% python3 -q
>>> import numpy as np
>>> import numpy.linalg as la
>>> np.set_printoptions(precision=2, suppress=True, linewidth=200)
>>> def tidy(a):
...     return np.round(a, 2) + 0
... 
>>> r0 = np.array([-1, 3, -1])
>>> W0 = -1 * np.eye(3) + np.outer(r0, r0)
>>> W0
array([[ 0., -3.,  1.],
       [-3.,  8., -3.],
       [ 1., -3.,  0.]])
>>> # symmetric, so the eigenvalues are real
>>> rng = np.random.default_rng(6220)
>>> Y = W0 + rng.integers(-2, 3, (3, 1)) @ rng.integers(-2, 3, (1, 3))
>>> print(Y)
[[ 0. -3.  1.]
 [-5.  4. -5.]
 [ 0. -5. -1.]]
>>> la.matrix_rank(Y - W0, tol=1e-8)
np.int64(1)
>>> cov = W0.T @ W0
>>> print((W0 @ W0.T).shape)
(3, 3)
>>> np.trace(cov), (W0 ** 2).sum()
(np.float64(102.0), np.float64(102.0))
>>> la.matrix_rank(cov)
np.int64(3)
>>> np.diag(cov)
array([10., 82., 10.])
>>> tidy(la.eigvalsh(cov)[::-1])
array([100.,   1.,   1.])
>>> cov
array([[ 10., -27.,   9.],
       [-27.,  82., -27.],
       [  9., -27.,  10.]])
>>> arr = np.load("a.npy")
>>> arr
array([[0, 0, 1, 1],
       [0, 0, 0, 1],
       [1, 0, 0, 1],
       [1, 1, 1, 0]])
>>> x0 = np.array([-7, 2, 7, 2])
>>> target = arr @ x0
>>> b, lr = np.zeros(4), 1 / la.norm(arr, 2) ** 2
>>> for i in range(6):
...     b -= lr * arr.T @ (arr @ b - target)
...     if i % 1 == 0: print(i, round(la.norm(arr @ b - target), 2))
... 
0 7.83
1 6.18
2 4.88
3 3.86
4 3.06
5 2.44
>>> print(tidy(b))
[-4.63  0.47  6.03  1.51]
>>> tidy(la.cond(arr))
np.float64(6.98)
>>> mat = np.load("case4.npy")
>>> mat
array([[ 3,  4,  5,  6],
       [ 7,  8,  9, 10],
       [11, 12, 13, 14]])
>>> # rows and columns are dependent
>>> [round(float(x), 2) for x in la.svd(mat, compute_uv=False)[:3]]
[31.75, 1.38, 0.0]
>>> print(tidy(la.norm(mat, 2) / la.norm(mat)))
1.0
>>> la.matrix_rank(mat, rtol=0.1)
np.int64(1)
>>> Uu, sv, VT = la.svd(mat)
>>> tidy(sv)
array([31.75,  1.38,  0.  ])
>>> Y = Uu[:, :2] @ np.diag(sv[:2]) @ VT[:2]
>>> la.matrix_rank(mat, rtol=0.05)
np.int64(1)
>>> Uu, sv, VT = la.svd(mat)
>>> vecs = VT[:(sv > 1e-8).sum()]
>>> x0 = mat[2] + -3 * mat[1] + rng.integers(2) * np.eye(4)[2]
>>> x0
array([-10., -12., -13., -16.])
>>> tidy(la.norm(x0 - vecs.T @ vecs @ x0))
np.float64(0.84)
>>> tidy(vecs.T @ vecs)
array([[ 0.7,  0.4,  0.1, -0.2],
       [ 0.4,  0.3,  0.2,  0.1],
       [ 0.1,  0.2,  0.3,  0.4],
       [-0.2,  0.1,  0.4,  0.7]])
>>> tidy(np.diag(vecs.T @ vecs))
array([0.7, 0.3, 0.3, 0.7])
>>> la.matrix_rank(np.vstack([mat, x0]))
np.int64(3)
>>> np.allclose(vecs.T @ vecs @ x0, x0)
False
>>> Y = mat + rng.integers(-2, 3, (3, 2)) @ rng.integers(-2, 3, (2, 4))
>>> Y
array([[ 1,  8,  3, 10],
       [ 7,  8,  9, 10],
       [13, 12, 13, 15]])
>>> np.abs(Y - mat).sum(axis=1)
array([12,  0,  3])
>>> Y - mat
array([[-2,  4, -2,  4],
       [ 0,  0,  0,  0],
       [ 2,  0,  0,  1]])
>>> Y = np.array([[-1], [-2], [2]])
>>> basis = np.array([[-3, -2, 2]])
>>> F = Y @ basis
>>> print(F)
[[ 3  2 -2]
 [ 6  4 -4]
 [-6 -4  4]]
>>> # rank 1
>>> rank = la.matrix_rank(F)
>>> print(rank)
1
>>> ns = la.svd(F)[2][rank:].T
>>> [int(la.matrix_rank(np.delete(F, i, axis=0))) for i in range(3)]
[1, 1, 1]
>>> ns.shape
(3, 2)
>>> M = np.load("dump.npy")
>>> tidy(M)
array([[-3.2 ,  0.89,  3.69, -0.58],
       [ 3.2 , -2.05,  3.25, -0.11],
       [-2.13, -4.42, -0.67,  0.71],
       [ 0.  ,  0.69,  0.61,  4.91]])
>>> tidy(np.einsum("ii->", M))
np.float64(-1.0)
>>> tidy(la.eigvals(M).sum().real)
np.float64(-1.0)
>>> tidy(np.poly(M))
array([   1.  ,    1.  ,    0.  ,  -25.01, -625.  ])
>>> tidy(la.eigvals(M))
array([-5. +0.j  , -0.5+4.97j, -0.5-4.97j,  5. +0.j  ])
>>> tidy(la.det(2 * M)), tidy(la.det(M))
(np.float64(-10000.0), np.float64(-625.0))
>>> feats = np.load("layer17.npy")
>>> feats
array([[ 1.1, -1.4,  0.2],
       [-0.3, -3.2, -0.8],
       [-0.5, -0.6,  1.1],
       [ 0.3, -0.8, -0.7],
       [ 2.5, -0.6, -0.6],
       [ 0.9,  0.6,  1.3],
       [-0.3, -1.4, -0.2],
       [ 0.8, -1.5,  0.4],
       [ 0.4, -0.1, -0.3],
       [-0.4, -0.1, -0.2],
       [ 1.4, -0.4,  0.6],
       [-0.3, -0.8,  0. ],
       [-0.5, -1.9, -1.1],
       [-1.6,  0.3, -0.7],
       [ 0.6,  0. ,  0.2],
       [-0.2,  0.9,  0.8],
       [ 0.4,  2.5,  0.8],
       [ 0.3, -1.6, -1.2],
       [-2.1,  1. , -0.5],
       [ 1.2, -1.4, -0.1],
       [-0.1,  1. ,  1.4],
       [ 5. ,  2. , -1. ],
       [-1.3, -0.8, -0.3],
       [-0.8, -1.9, -0.1],
       [-3.1, -0.5, -0.8]])
>>> Y = np.c_[feats[:, :2] @ np.array([[1, 0], [-2, -1]]), np.array([5, 4, -1, 0, -6, -9, -4, -9, -6, -2, -5, -1, -6, -4, -9, -7, 0, -7, -3, -5, 0, -3, -2, 8, 5])]
>>> tidy(Y)
array([[ 3.9,  1.4,  5. ],
       [ 6.1,  3.2,  4. ],
       [ 0.7,  0.6, -1. ],
       [ 1.9,  0.8,  0. ],
       [ 3.7,  0.6, -6. ],
       [-0.3, -0.6, -9. ],
       [ 2.5,  1.4, -4. ],
       [ 3.8,  1.5, -9. ],
       [ 0.6,  0.1, -6. ],
       [-0.2,  0.1, -2. ],
       [ 2.2,  0.4, -5. ],
       [ 1.3,  0.8, -1. ],
       [ 3.3,  1.9, -6. ],
       [-2.2, -0.3, -4. ],
       [ 0.6,  0. , -9. ],
       [-2. , -0.9, -7. ],
       [-4.6, -2.5,  0. ],
       [ 3.5,  1.6, -7. ],
       [-4.1, -1. , -3. ],
       [ 4. ,  1.4, -5. ],
       [-2.1, -1. ,  0. ],
       [ 1. , -2. , -3. ],
       [ 0.3,  0.8, -2. ],
       [ 3. ,  1.9,  8. ],
       [-2.1,  0.5,  5. ]])
>>> tidy(la.norm(Y - feats @ la.lstsq(feats, Y)[0], axis=0))
array([ 0.  ,  0.  , 24.84])
>>> la.matrix_rank(np.c_[feats, Y])
np.int64(4)
>>> cov = np.cov(feats, rowvar=False)
>>> np.argwhere(np.triu(np.abs(np.corrcoef(feats.T)) > 0.8, 1))
array([], shape=(0, 2), dtype=int64)
>>> print(tidy(np.polyfit(feats[:, 0], feats[:, 2], 1)))
[ 0.02 -0.07]
>>> tidy(la.eigvalsh(cov)[::-1])
array([2.6 , 1.57, 0.45])
>>> Y = np.array([[2, -3], [1, 2]])
>>> basis = np.array([[1, 0], [-2, -3]])
>>> data = np.kron(Y, basis)
>>> print(data)
[[ 2  0 -3  0]
 [-4 -6  6  9]
 [ 1  0  2  0]
 [-2 -3 -4 -6]]
>>> Q, r_ = la.qr(data)
>>> print(tidy(Q.T @ Q))
[[1. 0. 0. 0.]
 [0. 1. 0. 0.]
 [0. 0. 1. 0.]
 [0. 0. 0. 1.]]
>>> tidy(np.trace(Q @ Q.T))
np.float64(4.0)
>>> tidy(Q @ r_)
array([[ 2.,  0., -3.,  0.],
       [-4., -6.,  6.,  9.],
       [ 1.,  0.,  2.,  0.],
       [-2., -3., -4., -6.]])
>>> np.allclose(r_.T @ r_, data.T @ data)
True
>>> m1 = np.load("run16.npy")
>>> m1
array([[-0.5 ,  0.5 , -0.8 ],
       [ 0.1 ,  0.1 , -0.7 ],
       [ 0.01, -0.07, -0.67],
       [ 1.2 , -0.2 , -1.  ]])
>>> Y = np.array([[0, -4], [5, -3], [3, 1]])
>>> print(tidy(np.einsum("ik,kj->ji", m1, Y)))
[[ 0.1  -1.6  -2.36 -4.  ]
 [-0.3  -1.4  -0.5  -5.2 ]]
>>> tidy(np.einsum("ij->j", m1))
array([ 0.81,  0.33, -3.17])
>>> print(tidy(np.einsum("ik,kj->ij", m1, Y)))
[[ 0.1  -0.3 ]
 [-1.6  -1.4 ]
 [-2.36 -0.5 ]
 [-4.   -5.2 ]]
>>> x0 = np.array([-2, 0, -2])
>>> target = m1 @ x0
>>> tidy(la.solve(m1.T @ m1, m1.T @ target))
array([-2.,  0., -2.])
>>> target = target + 0.1 * rng.normal(size=4)
>>> print(tidy(target))
[ 2.72  1.28  1.24 -0.19]
>>> b, *_ = la.lstsq(m1, target)
>>> [round(float(la.norm(la.solve(m1.T @ m1 + lam * np.eye(3), m1.T @ target))), 2) for lam in (0, 1, 10, 100)]
[2.65, 1.57, 0.36, 0.04]
>>> tidy(la.norm(target - m1 @ b))
np.float64(0.02)
>>> w, vecs = la.eig(W0)
>>> print(tidy(W0 @ vecs[:, 0] - w[0] * vecs[:, 0]))
[0. 0. 0.]
>>> tidy(w)
array([-1., 10., -1.])
>>> print(tidy(np.sort(la.eigvals(la.inv(W0)))))
[-1.  -1.   0.1]
>>> tidy(np.prod(w))
np.float64(10.0)
